$ python3 -q
>>> import numpy as np
>>> from numpy import linalg as LA
>>> np.set_printoptions(precision=2, suppress=True, linewidth=140, floatmode="fixed")
>>> feats = np.loadtxt("test0.csv", delimiter=",")
>>> feats
array([[0.00, 1.00, 1.00],
       [1.00, 0.00, 0.00],
       [1.00, 0.00, 0.00]])
>>> # rows and columns are dependent
>>> r = LA.matrix_rank(feats)
>>> r
np.int64(2)
>>> null = LA.svd(feats)[2][r:].T
>>> [int(LA.matrix_rank(feats[:i])) for i in range(1, len(feats) + 1)]
[1, 2, 2]
>>> null.shape
(3, 1)
>>> np.round(feats @ null, 2) + 0
array([[0.00],
       [0.00],
       [0.00]])
>>> rng = np.random.default_rng(60100)
>>> idx = rng.permutation(3)
>>> idx
array([0, 2, 1])
>>> out = feats[idx][:, idx]
>>> round(LA.det(out), 2), np.round(LA.det(feats[idx]), 2)
(np.float64(0.0), np.float64(0.0))
>>> round(LA.norm(feats, 2) / LA.norm(feats), 2)
np.float64(0.71)
>>> [round(float(x), 2) for x in LA.svd(feats, compute_uv=False)[:3]]
[1.41, 1.41, 0.0]
>>> W0 = np.load("data.npy")
>>> W0
array([[  2.71,  19.85, -10.63,  19.49],
       [-13.46, -11.17,  -6.65,  14.63],
       [ -9.08,   1.57,   8.65,   5.60],
       [-17.13,   1.13,   8.39,  20.37],
       [-41.35, -14.70, -12.39,  -0.41],
       [ -2.54,  -4.02,   1.03,  14.31],
       [ 24.96, -13.15,  38.60,  -7.71],
       [-42.09,  -1.82,  -4.17,  -7.76],
       [ 38.18,   9.88,  22.09,  18.07],
       [-18.90, -14.92,   4.47,   3.31],
       [-12.12,   5.08,  -1.99,  11.26],
       [-11.07,  22.60,  -7.55,  -1.84],
       [  2.74,  -3.38,  18.91, -11.92],
       [ 21.18, -13.44,  18.85, -34.05],
       [ -3.06,  -4.12,  12.93,   2.97],
       [-17.84, -23.66,  -9.09,  14.12],
       [-23.38,   2.04,  -3.83,  -0.16],
       [ 28.95,   1.34,  -7.64,  21.76]])
>>> dist = LA.norm(W0[:, None] - W0[None], axis=-1)
>>> dist[:5, :5]
array([[ 0.00, 35.54, 32.22, 33.27, 59.45],
       [35.54,  0.00, 22.30, 20.59, 32.40],
       [32.22, 22.30,  0.00, 16.83, 42.25],
       [33.27, 20.59, 16.83,  0.00, 41.24],
       [59.45, 32.40, 42.25, 41.24,  0.00]])
>>> (dist + 1e9 * np.eye(18)).round(6).argmin(axis=1)
array([10, 15, 14, 10,  7, 10, 12,  4, 17,  1,  2, 10, 14, 12,  2,  1, 10,  0])
>>> dist.mean(axis=1).argmax()
np.int64(13)
>>> dist[14].round(6).argsort(kind="stable")[:4]
array([14,  2,  5, 12])
